% python3 -q
>>> import numpy as np
>>> np.set_printoptions(precision=2, suppress=True, linewidth=160)
>>> data = np.load("mat.npy")
>>> data
array([[ 1, -2,  4, -8],
       [ 1, -1,  1, -1],
       [ 1,  0,  0,  0],
       [ 1,  1,  1,  1],
       [ 1,  2,  4,  8]])
>>> x0 = np.array([1, 0, 1, 0])
>>> data @ (2 * x0)
array([10,  4,  2,  4, 10])
>>> (data * x0).sum(axis=1)
array([5, 2, 1, 2, 5])
>>> print((data @ x0).argmax())
0
>>> np.einsum("ij,j->i", data, x0)
array([5, 2, 1, 2, 5])
>>> data * x0
array([[1, 0, 4, 0],
       [1, 0, 1, 0],
       [1, 0, 0, 0],
       [1, 0, 1, 0],
       [1, 0, 4, 0]])
>>> B = np.c_[data[:, :2] @ np.array([[4, -3], [1, -9]]), np.array([6, 4, -4, 1, -8])]
>>> B
array([[  2,  15,   6],
       [  3,   6,   4],
       [  4,  -3,  -4],
       [  5, -12,   1],
       [  6, -21,  -8]])
>>> np.linalg.matrix_rank(B)
np.int64(3)
>>> x0 = np.array([-1, 2, -2])
>>> y = B @ x0
>>> y
array([ 16,   1,  -2, -31, -32])
>>> np.linalg.lstsq(B, y)[0]
array([-1.,  2., -2.])
>>> print(np.round(np.linalg.pinv(B) @ B, 2) + 0)
[[1. 0. 0.]
 [0. 1. 0.]
 [0. 0. 1.]]
>>> rng = np.random.default_rng(564528)
>>> y = y + 0.02 * rng.normal(size=5)
>>> y
array([ 16.03,   0.99,  -2.  , -30.97, -31.99])
>>> coef, *_ = np.linalg.lstsq(B, y)
>>> round(np.linalg.norm(y - B @ coef), 2)
np.float64(0.03)
>>> coef
array([-1.,  2., -2.])
>>> coef.round()
array([-1.,  2., -2.])
>>> [round(float(np.linalg.norm(np.linalg.solve(B.T @ B + lam * np.eye(3), B.T @ y))), 2) for lam in (0, 1, 10, 100)]
[3.0, 2.94, 2.54, 1.53]
>>> theta = np.radians(36)
>>> R = np.eye(4)
>>> R[1, 1] = R[2, 2] = np.cos(theta)
>>> R[1, 2], R[2, 1] = -np.sin(theta), np.sin(theta)
>>> R
array([[ 1.  ,  0.  ,  0.  ,  0.  ],
       [ 0.  ,  0.81, -0.59,  0.  ],
       [ 0.  ,  0.59,  0.81,  0.  ],
       [ 0.  ,  0.  ,  0.  ,  1.  ]])
>>> B = data @ R.T
>>> np.abs(B - data).max(axis=0)
array([0.  , 2.73, 1.94, 0.  ])
>>> B
array([[ 1.  , -3.97,  2.06, -8.  ],
       [ 1.  , -1.4 ,  0.22, -1.  ],
       [ 1.  ,  0.  ,  0.  ,  0.  ],
       [ 1.  ,  0.22,  1.4 ,  1.  ],
       [ 1.  , -0.73,  4.41,  8.  ]])
>>> np.allclose(data @ data.T, B @ B.T)
True
>>> m1 = np.tanh(np.array([[-0.1, 0.7, -2.0],
...     [-1.1, 1.3, 0.0],
...     [0.1, -0.4, 1.4],
...     [-0.9, -0.4, -0.1],
...     [1.1, 1.3, 1.1],
...     [0.6, 0.6, 0.8],
...     [-0.6, -0.5, -1.1],
...     [-0.6, -1.4, -1.7],
...     [-0.6, -0.8, 0.4],
...     [-0.1, -1.2, -0.5],
...     [1.7, 1.7, 1.0]]) @ np.array([[0.3, -1.1, -1.7, 0.9],
...     [-0.5, 0.4, 0.7, -0.4],
...     [-2.5, -1.0, 1.5, 0.2]]))
>>> m1
array([[ 1.  ,  0.98, -0.98, -0.65],
       [-0.75,  0.94,  0.99, -0.91],
       [-1.  , -0.93,  0.93,  0.49],
       [ 0.18,  0.73,  0.8 , -0.58],
       [-1.  , -0.95,  0.6 ,  0.6 ],
       [-0.97, -0.84,  0.54,  0.43],
       [ 0.99,  0.92, -0.75, -0.51],
       [ 1.  ,  0.95, -0.99, -0.31],
       [-0.65, -0.06,  0.79, -0.14],
       [ 0.95,  0.13, -0.89,  0.28],
       [-0.99, -0.98, -0.2 ,  0.78]])
>>> Ac = (m1 - m1.mean(axis=0)) / m1.std(axis=0)
>>> np.argwhere(np.abs(Ac) > 2)
array([], shape=(0, 2), dtype=int64)
>>> print(Ac.std(axis=0))
[1. 1. 1. 1.]
>>> coef = np.linalg.lstsq(np.delete(Ac, 2, axis=1), Ac[:, 2])[0]
>>> np.round(1 - np.var(Ac[:, 2] - np.delete(Ac, 2, axis=1) @ coef), 2)
np.float64(0.85)
>>> print(np.abs(coef).argmax())
2
